In [1]: import numpy as np

In [2]: np.set_printoptions(suppress=True, linewidth=140)

In [3]: W0 = np.loadtxt("m.csv", delimiter=",")

In [4]: W0
Out[4]: 
array([[ 0. ,  0.1,  0.6],
       [-1. , -0.4, -0.7],
       [ 0.5,  0.3,  0.2],
       [-0.1, -0.3,  1. ],
       [ 1.1, -0.1, -0.2],
       [-0.1,  0.1, -0.8],
       [ 0.6, -0.3, -1.1],
       [ 1.5,  0.5,  0.2],
       [ 0. ,  2.1,  0.4],
       [-0.6, -1.6, -1.8],
       [ 3.3,  1.8, -0.3],
       [-0.9,  2.3, -0.7],
       [-2.3, -0.8, -0.2],
       [ 0. ,  1.5,  0.6]])

In [5]: other = W0 / np.sqrt((W0 ** 2).mean(axis=1, keepdims=True))

In [6]: np.linalg.matrix_rank(other) == np.linalg.matrix_rank(W0)
Out[6]: np.True_

In [7]: other[4].round(2)
Out[7]: array([ 1.7 , -0.15, -0.31])

In [8]: def softmax(z):
   ...:     e = np.exp(z - z.max(axis=-1, keepdims=True))
   ...:     return e / e.sum(axis=-1, keepdims=True)
   ...: 

In [9]: np.round(softmax(W0).sum(axis=1), 2)
Out[9]: array([1., 1., 1., 1., 1., 1., 1., 1., 1., 1., 1., 1., 1., 1.])

In [10]: S = W0 @ W0.T / np.sqrt(3)

In [11]: softmax(S).round(6).argmax(axis=1)
Out[11]: array([ 3, 12, 10,  3, 10,  9,  9, 10,  8,  9, 10, 11, 12,  8])

In [12]: np.unravel_index(np.abs(W0).argmax(), W0.shape)
Out[12]: (np.int64(10), np.int64(0))

In [13]: np.linalg.matrix_rank(W0)
Out[13]: np.int64(3)

In [14]: np.round(np.linalg.svd(W0, compute_uv=False), 2)
Out[14]: array([5.39, 3.65, 2.71])

In [15]: W0.shape
Out[15]: (14, 3)

In [16]: np.round(W0.sum(axis=1), 2)
Out[16]: array([ 0.7, -2.1,  1. ,  0.6,  0.8, -0.8, -0.8,  2.2,  2.5, -4. ,  4.8,  0.7, -3.3,  2.1])
